$ python3 -q
>>> import numpy as np
>>> from numpy import linalg as LA
>>> np.set_printoptions(suppress=True, linewidth=120)
>>> m1 = np.load("sample15.npy")
>>> print(m1)
[[-17   2   7   9 -17]
 [  7   5   1   6   7]
 [-15   0   5   5 -15]]
>>> # looks like rank 2
>>> print(np.argsort(-LA.norm(m1, axis=0).round(6), kind="stable")[:3])
[0 4 3]
>>> print(LA.cond(m1) > 100)
True
>>> rng = np.random.default_rng(98325)
>>> labels = rng.integers(0, 3, 5)
>>> J = np.triu((labels[:, None] == labels) & (rng.random((5, 5)) < 0.8), 1).astype(int)
>>> J += J.T
>>> print(J)
[[0 0 0 0 0]
 [0 0 0 0 0]
 [0 0 0 0 0]
 [0 0 0 0 0]
 [0 0 0 0 0]]
>>> rank = LA.matrix_rank(m1)
>>> print(rank)
2
>>> null = LA.svd(m1)[2][rank:].T
>>> print([int(LA.matrix_rank(m1[:, :j + 1])) for j in range(5)])
[1, 2, 2, 2, 2]
>>> A2 = m1[0, 0] * m1[1:] - np.outer(m1[1:, 0], m1[0])
>>> print(A2)
[[   0  -99  -66 -165    0]
 [   0   30   20   50    0]]
>>> print(np.round(m1[:, 0] / m1[0, 0], 2))
[ 1.   -0.41  0.88]
>>> print(np.flatnonzero(~A2.round(6).any(axis=1)))
[]
>>> print(LA.matrix_rank(A2), LA.matrix_rank(m1))
1 2
>>> print(LA.lstsq(m1[:-1].T, m1[-1])[2])
2
>>> mat = np.diag(np.array([0, 2, 0, 1, 3]))
>>> print(mat)
[[0 0 0 0 0]
 [0 2 0 0 0]
 [0 0 0 0 0]
 [0 0 0 1 0]
 [0 0 0 0 3]]
>>> vals, evecs = LA.eigh(mat)
>>> vec = np.array([-2, -1, -1, 0, -1])
>>> print(np.round(LA.eigvalsh(mat[1:, 1:]), 2))
[0. 1. 2. 3.]
>>> data = np.loadtxt("out0.csv", delimiter=",")
>>> print(data)
[[0. 1.]
 [1. 0.]]
>>> print(data @ data)
[[1. 0.]
 [0. 1.]]
>>> low = np.diag(data.sum(axis=1)) - data
>>> print(low @ np.ones(2))
[0. 0.]
>>> print(low)
[[ 1. -1.]
 [-1.  1.]]
>>> vals, evecs = LA.eigh(data)
>>> print(np.round(evecs.T @ evecs, 2) + 0)
[[1. 0.]
 [0. 1.]]
>>> print(np.round(LA.eigvalsh(data @ data), 2))
[1. 1.]
>>> print(np.abs(evecs[:, -1]).round(6).argmax())
0
>>> A = np.loadtxt("m.csv", delimiter=",")
>>> print(A)
[[-3.  1.  0.  0.]
 [ 0. -3.  1.  0.]
 [ 0.  0. -3.  1.]
 [ 0.  0.  0. -3.]]
>>> # triangular
>>> vals, evecs = LA.eigh(data)
>>> vec = np.array([1, 0])
>>> print(np.abs(data).sum(axis=1).max(), np.abs(vals).max())
1.0 1.0
>>> print(vec @ data @ vec / (vec @ vec), vals[0], vals[-1])
0.0 -1.0 1.0
>>> f = np.array([-2, -3, 3, -2])
>>> A2 = A + np.outer(f, np.eye(4)[2])
>>> print(LA.matrix_rank(A2 - A))
1
>>> print(A2)
[[-3.  1. -2.  0.]
 [ 0. -3. -2.  0.]
 [ 0.  0.  0.  1.]
 [ 0.  0. -2. -3.]]
>>> print(np.round(LA.det(A2) / LA.det(A), 2), round(float(1 + LA.solve(A, f)[2]), 2))
0.22 0.22
>>> print(np.round(LA.matrix_power(A - np.diag(np.diag(A)), 4), 2))
[[0. 0. 0. 0.]
 [0. 0. 0. 0.]
 [0. 0. 0. 0.]
 [0. 0. 0. 0.]]
>>> F = np.load("case12.npy")
>>> print(F)
[[1.   0.7  0.49]
 [0.7  1.   0.7 ]
 [0.49 0.7  1.  ]]
>>> # symmetric
>>> vals, evecs = LA.eigh(F)
>>> print(np.round(evecs.T @ F @ evecs, 2) + 0)
[[0.23 0.   0.  ]
 [0.   0.51 0.  ]
 [0.   0.   2.26]]
>>> print(np.unique(vals.round(6) + 0, return_counts=True)[1])
[1 1 1]
>>> print((vals > 1e-8).sum(), (vals < -1e-8).sum())
3 0
>>> print(vals.round(2))
[0.23 0.51 2.26]
>>> print(LA.matrix_rank(mat - mat[0, 0] * np.eye(5)))
3
>>> print(mat @ mat)
[[0 0 0 0 0]
 [0 4 0 0 0]
 [0 0 0 0 0]
 [0 0 0 1 0]
 [0 0 0 0 9]]
>>> print([int(LA.matrix_rank(LA.matrix_power(mat, p))) for p in range(1, 6)])
[3, 3, 3, 3, 3]
>>> t = np.radians(15)
>>> Rm = np.eye(3)
>>> Rm[1, 1] = Rm[2, 2] = np.cos(t)
>>> Rm[1, 2], Rm[2, 1] = -np.sin(t), np.sin(t)
>>> print(Rm.round(2))
[[ 1.    0.    0.  ]
 [ 0.    0.97 -0.26]
 [ 0.    0.26  0.97]]
>>> A2 = F @ Rm.T
>>> print(np.round(np.abs(A2 - F).max(axis=0), 2))
[0.   0.28 0.23]
>>> print(round(LA.det(Rm), 2), round(float(np.trace(Rm)), 2))
1.0 2.93
>>> print(A2.round(2))
[[1.   0.55 0.65]
 [0.7  0.78 0.93]
 [0.49 0.42 1.15]]
>>> print(np.allclose(LA.norm(F, axis=1), LA.norm(A2, axis=1)))
True
>>> vec = np.ones(3)
>>> for _ in range(3):
...     vec = F @ vec
...     vec /= LA.norm(vec)
...     print(round(vec @ F @ vec, 2))
... 
2.26
2.26
2.26
>>> print(vec.round(2))
[0.56 0.62 0.56]
>>> print(round(LA.eigvalsh(F)[-1], 2))
2.26
>>> vals, evecs = LA.eigh(F)
>>> vec = np.array([0, 1, 2])
>>> print(np.round(LA.eigvalsh(F[1:, 1:]), 2))
[0.3 1.7]
>>> print(np.abs(F).sum(axis=1).max(), np.round(np.abs(vals).max(), 2))
2.4 2.26
>>> print(round(vec @ F @ vec, 2))
7.8
>>> M = np.load("x.npy")
>>> print(M)
[[-3.  0.  0.  0.]
 [ 0.  2.  2.  3.]
 [ 0.  3.  2.  3.]
 [ 0.  3.  0.  1.]]
>>> # 2 blocks once reordered
>>> Q = M.astype(float).copy()
>>> for j in range(4):
...     Q[:, j] -= Q[:, :j] @ (Q[:, :j].T @ Q[:, j])
...     Q[:, j] /= LA.norm(Q[:, j])
... 
>>> print(Q.round(2))
[[-1.    0.    0.    0.  ]
 [ 0.    0.43  0.59  0.69]
 [ 0.    0.64  0.34 -0.69]
 [ 0.    0.64 -0.73  0.23]]
>>> print(np.round(Q.T @ M, 2) + 0)
[[3.   0.   0.   0.  ]
 [0.   4.69 2.13 3.84]
 [0.   0.   1.86 2.05]
 [0.   0.   0.   0.23]]
>>> print((LA.matrix_power((M != 0) + (M.T != 0) + np.eye(4), 4) > 0).astype(int))
[[1 0 0 0]
 [0 1 1 1]
 [0 1 1 1]
 [0 1 1 1]]
>>> print(np.flatnonzero(LA.matrix_power((M != 0) + (M.T != 0) + np.eye(4), 4)[1]))
[1 2 3]
>>> print((M != 0).astype(int))
[[1 0 0 0]
 [0 1 1 1]
 [0 1 1 1]
 [0 1 0 1]]
>>> print(np.round(LA.det(M), 2))
6.0
>>> w1 = np.array([[2, 1, 0, 2, 0], [2, 1, 0, 2, 2], [0, 1, 1, 1, 2], [1, 0, 2, 2, 2]])
>>> coef = np.array([1, 2, 1, 0, 0])
>>> hid = np.maximum(M @ w1 + coef, 0)
>>> print((hid > 0).astype(int))
[[0 0 1 0 0]
 [1 1 1 1 1]
 [1 1 1 1 1]
 [1 1 1 1 1]]
>>> print(hid)
[[ 0.  0.  1.  0.  0.]
 [ 8.  6.  9. 12. 14.]
 [10.  7.  9. 14. 16.]
 [ 8.  5.  3.  8.  8.]]
>>> Z = np.array([[0, -1], [0, 2], [-5, 5], [-1, -1], [3, 1]])
>>> print(hid @ Z)
[[ -5.   5.]
 [-15.  51.]
 [-11.  51.]
 [  1.  17.]]
>>> U, sigma, VT = LA.svd(hid)
>>> print(sigma.round(2))
[37.63  3.7   0.78  0.14]
>>> A2 = U[:, :1] @ np.diag(sigma[:1]) @ VT[:1]
>>> print(LA.matrix_rank(hid, rtol=0.05))
2
>>> W0 = np.eye(3, dtype=int)[rng.permutation(3)] * np.array([2, 1, 1])
>>> print(W0)
[[2 0 0]
 [0 0 1]
 [0 1 0]]
>>> # 2 groups of indices that never mix
>>> vals, evecs = LA.eigh(W0)
>>> print(vals)
[-1.  1.  2.]
>>> print(np.round(LA.eigvalsh(W0 + -3 * np.eye(3)), 2))
[-4. -2. -1.]
>>> print(np.abs(evecs[:, -1]))
[1. 0. 0.]
>>> print(np.round(evecs.T @ W0 @ evecs, 2) + 0)
[[-1.  0.  0.]
 [ 0.  1.  0.]
 [ 0.  0.  2.]]
>>> print(np.round(evecs @ np.diag(vals) @ evecs.T, 2) + 0)
[[2. 0. 0.]
 [0. 0. 1.]
 [0. 1. 0.]]
>>> print(np.round(evecs.T @ evecs, 2) + 0)
[[1. 0. 0.]
 [0. 1. 0.]
 [0. 0. 1.]]
>>> Q = W0.astype(float).copy()
>>> for j in range(3):
...     Q[:, j] -= Q[:, :j] @ (Q[:, :j].T @ Q[:, j])
...     Q[:, j] /= LA.norm(Q[:, j])
... 
>>> print(Q)
[[1. 0. 0.]
 [0. 0. 1.]
 [0. 1. 0.]]
>>> print(np.trace(A))
-12.0
>>> print(np.allclose(A @ A.T, A.T @ A))
False
>>> print(np.round(np.sort(np.abs(LA.eigvals(A))), 2))
[3. 3. 3. 3.]
>>> print(round(float(np.abs(LA.eigvals(A)).max()), 2))
3.0
